$ python -q
>>> import numpy as np
>>> import numpy.linalg as la
>>> np.set_printoptions(precision=2, suppress=True, linewidth=100)
>>> M = np.load("m.npy")
>>> M
array([[ 4,  4,  4,  4,  4,  4,  4,  4,  4,  4,  4],
       [ 4,  8,  8,  8,  8,  8,  8,  8,  8,  8,  8],
       [ 4,  8, 12, 12, 12, 12, 12, 12, 12, 12, 12],
       [ 4,  8, 12, 16, 16, 16, 16, 16, 16, 16, 16],
       [ 4,  8, 12, 16, 20, 20, 20, 20, 20, 20, 20],
       [ 4,  8, 12, 16, 20, 24, 24, 24, 24, 24, 24],
       [ 4,  8, 12, 16, 20, 24, 28, 28, 28, 28, 28],
       [ 4,  8, 12, 16, 20, 24, 28, 32, 32, 32, 32],
       [ 4,  8, 12, 16, 20, 24, 28, 32, 36, 36, 36],
       [ 4,  8, 12, 16, 20, 24, 28, 32, 36, 40, 40],
       [ 4,  8, 12, 16, 20, 24, 28, 32, 36, 40, 44]])
>>> Y = M / la.norm(M, axis=1, keepdims=True)
>>> cov = Y @ Y.T
>>> np.argwhere(np.triu(np.abs(cov) > 0.95, 1))
array([[ 0,  1],
       [ 0,  2],
       [ 0,  3],
       [ 1,  2],
       [ 1,  3],
       [ 1,  4],
       [ 1,  5],
       [ 2,  3],
       [ 2,  4],
       [ 2,  5],
       [ 2,  6],
       [ 2,  7],
       [ 3,  4],
       [ 3,  5],
       [ 3,  6],
       [ 3,  7],
       [ 3,  8],
       [ 3,  9],
       [ 4,  5],
       [ 4,  6],
       [ 4,  7],
       [ 4,  8],
       [ 4,  9],
       [ 4, 10],
       [ 5,  6],
       [ 5,  7],
       [ 5,  8],
       [ 5,  9],
       [ 5, 10],
       [ 6,  7],
       [ 6,  8],
       [ 6,  9],
       [ 6, 10],
       [ 7,  8],
       [ 7,  9],
       [ 7, 10],
       [ 8,  9],
       [ 8, 10],
       [ 9, 10]])
>>> (cov - 2 * np.eye(11)).round(6).argmax(axis=1)
array([ 1,  2,  3,  4,  5,  6,  7,  8,  9, 10,  9])
>>> cov
array([[1.  , 0.99, 0.98, 0.96, 0.95, 0.93, 0.92, 0.91, 0.9 , 0.89, 0.88],
       [0.99, 1.  , 0.99, 0.98, 0.97, 0.96, 0.95, 0.93, 0.92, 0.91, 0.91],
       [0.98, 0.99, 1.  , 1.  , 0.99, 0.98, 0.96, 0.95, 0.94, 0.94, 0.93],
       [0.96, 0.98, 1.  , 1.  , 1.  , 0.99, 0.98, 0.97, 0.96, 0.95, 0.95],
       [0.95, 0.97, 0.99, 1.  , 1.  , 1.  , 0.99, 0.98, 0.97, 0.97, 0.96],
       [0.93, 0.96, 0.98, 0.99, 1.  , 1.  , 1.  , 0.99, 0.99, 0.98, 0.97],
       [0.92, 0.95, 0.96, 0.98, 0.99, 1.  , 1.  , 1.  , 0.99, 0.99, 0.98],
       [0.91, 0.93, 0.95, 0.97, 0.98, 0.99, 1.  , 1.  , 1.  , 0.99, 0.99],
       [0.9 , 0.92, 0.94, 0.96, 0.97, 0.99, 0.99, 1.  , 1.  , 1.  , 1.  ],
       [0.89, 0.91, 0.94, 0.95, 0.97, 0.98, 0.99, 0.99, 1.  , 1.  , 1.  ],
       [0.88, 0.91, 0.93, 0.95, 0.96, 0.97, 0.98, 0.99, 1.  , 1.  , 1.  ]])
>>> cov[5]
array([0.93, 0.96, 0.98, 0.99, 1.  , 1.  , 1.  , 0.99, 0.99, 0.98, 0.97])
>>> u = np.array([8, 2])
>>> np.cross(M[0, :3], M[6, :3])
array([ 16, -32,  16])
>>> np.convolve(M[0], u)
array([32, 40, 40, 40, 40, 40, 40, 40, 40, 40, 40,  8])
>>> arr = np.loadtxt("w.csv", delimiter=",")
>>> arr
array([[-1., -3., -3., -3., -2.,  3., -2., -3.,  1.,  3.],
       [-2., -2.,  1., -2., -1., -3., -3., -3., -1.,  1.],
       [-1., -3.,  1.,  3., -2.,  3., -2., -2., -2.,  2.],
       [-2.,  3., -2.,  2., -1., -1.,  2.,  2.,  2.,  2.],
       [ 3., -2., -2., -3.,  0.,  1.,  1., -2.,  3.,  1.],
       [ 1.,  1., -3.,  1.,  1.,  1.,  0.,  1., -2.,  2.],
       [ 1.,  1., -3., -3.,  3.,  3.,  3.,  0.,  1., -2.],
       [-3.,  0.,  0., -1., -3., -3.,  0.,  3., -2., -2.],
       [-2.,  1., -3.,  2.,  2.,  3., -2.,  3.,  2.,  0.],
       [-1., -3.,  1.,  3., -2.,  3.,  3.,  2.,  0.,  3.],
       [ 3.,  0.,  1., -2.,  1., -1.,  1.,  1., -2., -2.],
       [ 1.,  0., -1.,  0.,  0.,  2.,  3., -3., -3.,  2.],
       [-3.,  0., -2.,  3.,  0.,  0.,  3.,  1.,  1., -3.],
       [-2.,  2., -1., -3., -2., -2., -1.,  1.,  0., -1.]])
>>> hat = arr @ la.solve(arr.T @ arr, arr.T)
>>> np.trace(hat)
np.float64(10.0)
>>> np.round(hat @ arr[:, 1], 2) + 0
array([-3., -2., -3.,  3., -2.,  1.,  1.,  0.,  1., -3.,  0.,  0.,  0.,  2.])
>>> np.allclose(hat @ hat, hat)
True
>>> la.matrix_rank(np.eye(14) - hat)
np.int64(4)
>>> X = np.load("out3.npy")
>>> X
array([[0.5 , 0.  , 0.5 , 0.  ],
       [0.33, 0.33, 0.33, 0.  ],
       [0.33, 0.  , 0.67, 0.  ],
       [0.33, 0.  , 0.33, 0.33]])
>>> theta = np.radians(135)
>>> r_ = np.eye(4)
>>> r_[0, 0] = r_[2, 2] = np.cos(theta)
>>> r_[0, 2], r_[2, 0] = -np.sin(theta), np.sin(theta)
>>> r_
array([[-0.71,  0.  , -0.71,  0.  ],
       [ 0.  ,  1.  ,  0.  ,  0.  ],
       [ 0.71,  0.  , -0.71,  0.  ],
       [ 0.  ,  0.  ,  0.  ,  1.  ]])
>>> Y = X @ r_.T
>>> np.allclose(X @ X.T, Y @ Y.T)
True
>>> np.abs(Y - X).max(axis=0)
array([1.21, 0.  , 0.9 , 0.  ])
>>> np.allclose(la.norm(X, axis=1), la.norm(Y, axis=1))
True
>>> np.round(la.norm(X, "nuc"), 2)
np.float64(2.01)
>>> la.norm(X, axis=1)
array([0.71, 0.58, 0.75, 0.58])
>>> la.norm(X, axis=1).argmax()
np.int64(2)
>>> rng = np.random.default_rng(848636)
>>> labels = rng.permutation(4)
>>> Y = X[:, labels] * rng.choice([-1, 1], 4)
>>> Y
array([[-0.5 ,  0.5 ,  0.  ,  0.  ],
       [-0.33,  0.33,  0.  ,  0.33],
       [-0.67,  0.33,  0.  ,  0.  ],
       [-0.33,  0.33,  0.33,  0.  ]])
>>> left, _, vt = la.svd(X.T @ Y)
>>> np.round(left @ vt, 2) + 0
array([[ 0.,  1.,  0.,  0.],
       [ 0.,  0.,  0.,  1.],
       [-1.,  0.,  0.,  0.],
       [ 0.,  0.,  1.,  0.]])
